>>> import numpy as np
>>> import numpy.linalg as la
>>> np.set_printoptions(precision=2, suppress=True, linewidth=200, floatmode="fixed")
>>> W0 = np.load("w.npy")
>>> W0
array([[ 0.90,  1.30, -0.30, -2.40,  0.80, -1.20,  0.40],
       [ 1.10, -1.20, -1.10, -0.10,  0.70,  0.50,  2.50],
       [ 1.20, -1.70,  0.00, -0.30,  0.00, -0.40, -1.00],
       [-0.50, -0.60,  0.00,  0.70,  2.60,  1.30, -1.20],
       [ 0.80,  0.90, -0.70, -0.80,  0.80,  0.40,  0.60],
       [ 0.00, -1.40, -3.30,  0.40,  0.00, -1.80, -0.80],
       [-0.70, -0.40,  0.40, -0.60, -0.40,  1.50,  0.50],
       [ 0.60, -1.40, -2.00, -0.90,  0.70,  2.50, -0.30],
       [ 0.40,  0.80, -2.20, -1.80, -0.80,  1.80, -0.50],
       [-0.20,  0.20,  1.30, -0.10, -1.00,  0.30, -0.70]])
>>> vec = np.array([-5, -2, -4, 2, -4, -2, 4])
>>> target = W0 @ vec
>>> la.lstsq(W0, target)[0]
array([-5.00, -2.00, -4.00,  2.00, -4.00, -2.00,  4.00])
>>> rng = np.random.default_rng(4015)
>>> target = target + 0.1 * rng.normal(size=10)
>>> target
array([ -9.86,   7.31,  -6.33, -12.63,  -6.18,  17.11,   2.11,  -3.10,  -0.77,  -4.14])
>>> c, *_ = la.lstsq(W0, target)
>>> [round(float(la.norm(la.solve(W0.T @ W0 + lam * np.eye(7), W0.T @ target))), 2) for lam in (0, 1, 10, 100)]
[9.18, 7.79, 4.08, 0.81]
>>> np.round(W0.T @ (target - W0 @ c), 2) + 0
array([0.00, 0.00, 0.00, 0.00, 0.00, 0.00, 0.00])
>>> round(la.norm(target - W0 @ c), 2)
np.float64(0.13)
>>> c.round()
array([-5.00, -2.00, -4.00,  2.00, -4.00, -2.00,  4.00])
>>> vec = np.array([1, 0, -3, 3, 3, 3, 0])
>>> h1 = np.maximum(W0 @ vec, 0)
>>> W0 * (h1 > 1e-9)[:, None]
array([[ 0.00,  0.00, -0.00, -0.00,  0.00, -0.00,  0.00],
       [ 1.10, -1.20, -1.10, -0.10,  0.70,  0.50,  2.50],
       [ 0.00, -0.00,  0.00, -0.00,  0.00, -0.00, -0.00],
       [-0.50, -0.60,  0.00,  0.70,  2.60,  1.30, -1.20],
       [ 0.80,  0.90, -0.70, -0.80,  0.80,  0.40,  0.60],
       [ 0.00, -1.40, -3.30,  0.40,  0.00, -1.80, -0.80],
       [-0.00, -0.00,  0.00, -0.00, -0.00,  0.00,  0.00],
       [ 0.60, -1.40, -2.00, -0.90,  0.70,  2.50, -0.30],
       [ 0.40,  0.80, -2.20, -1.80, -0.80,  1.80, -0.50],
       [-0.00,  0.00,  0.00, -0.00, -0.00,  0.00, -0.00]])
>>> W0.T @ h1
array([ 15.04, -36.73, -67.27, -12.89,  49.02,  54.55,  -5.16])
>>> np.tanh(W0 @ vec)
array([-1.00,  1.00, -0.72,  1.00,  1.00,  1.00, -0.38,  1.00,  1.00, -1.00])
>>> K = np.loadtxt("mat.csv", delimiter=",")
>>> print(K)
[[0.00 1.00 0.00 1.00 0.00 0.00]
 [1.00 0.00 0.00 1.00 1.00 0.00]
 [0.00 0.00 0.00 1.00 0.00 1.00]
 [1.00 1.00 1.00 0.00 1.00 1.00]
 [0.00 1.00 0.00 1.00 0.00 0.00]
 [0.00 0.00 1.00 1.00 0.00 0.00]]
>>> r = la.matrix_rank(K)
>>> r
np.int64(5)
>>> N = la.svd(K)[2][r:].T
>>> la.matrix_rank(K.T @ K), la.matrix_rank(K @ K.T)
(np.int64(5), np.int64(5))
>>> np.allclose(K @ N, 0)
True
>>> print([int(la.matrix_rank(K[:, :j + 1])) for j in range(6)])
[1, 2, 3, 4, 4, 5]
>>> [int(la.matrix_rank(np.delete(K, i, axis=0))) for i in range(6)]
[5, 4, 4, 4, 5, 4]
>>> np.round(K @ N, 2) + 0
array([[0.00],
       [0.00],
       [0.00],
       [0.00],
       [0.00],
       [0.00]])
>>> np.round(N @ N.T, 2) + 0
array([[ 0.50,  0.00,  0.00,  0.00, -0.50,  0.00],
       [ 0.00,  0.00,  0.00,  0.00,  0.00,  0.00],
       [ 0.00,  0.00,  0.00,  0.00,  0.00,  0.00],
       [ 0.00,  0.00,  0.00,  0.00,  0.00,  0.00],
       [-0.50,  0.00,  0.00,  0.00,  0.50,  0.00],
       [ 0.00,  0.00,  0.00,  0.00,  0.00,  0.00]])
>>> la.cond(K) > 100
np.True_
>>> [round(float(x), 2) for x in la.svd(K, compute_uv=False)[:3]]
[2.95, 1.82, 1.29]
>>> round(la.norm(K, 2) / la.norm(K), 2)
np.float64(0.74)
>>> la.matrix_rank(K, rtol=0.1)
np.int64(5)
>>> np.round(K @ la.pinv(K) @ K, 2) + 0
array([[0.00, 1.00, 0.00, 1.00, 0.00, 0.00],
       [1.00, 0.00, 0.00, 1.00, 1.00, 0.00],
       [0.00, 0.00, 0.00, 1.00, 0.00, 1.00],
       [1.00, 1.00, 1.00, 0.00, 1.00, 1.00],
       [0.00, 1.00, 0.00, 1.00, 0.00, 0.00],
       [0.00, 0.00, 1.00, 1.00, 0.00, 0.00]])
>>> la.lstsq(K[:-1].T, K[-1])[2]
np.int32(4)
>>> np.abs(np.diag(la.qr(K)[1])) > 1e-9
array([ True,  True,  True,  True, False,  True])
>>> round(float(np.trace(la.pinv(K) @ K)), 2)
5.0
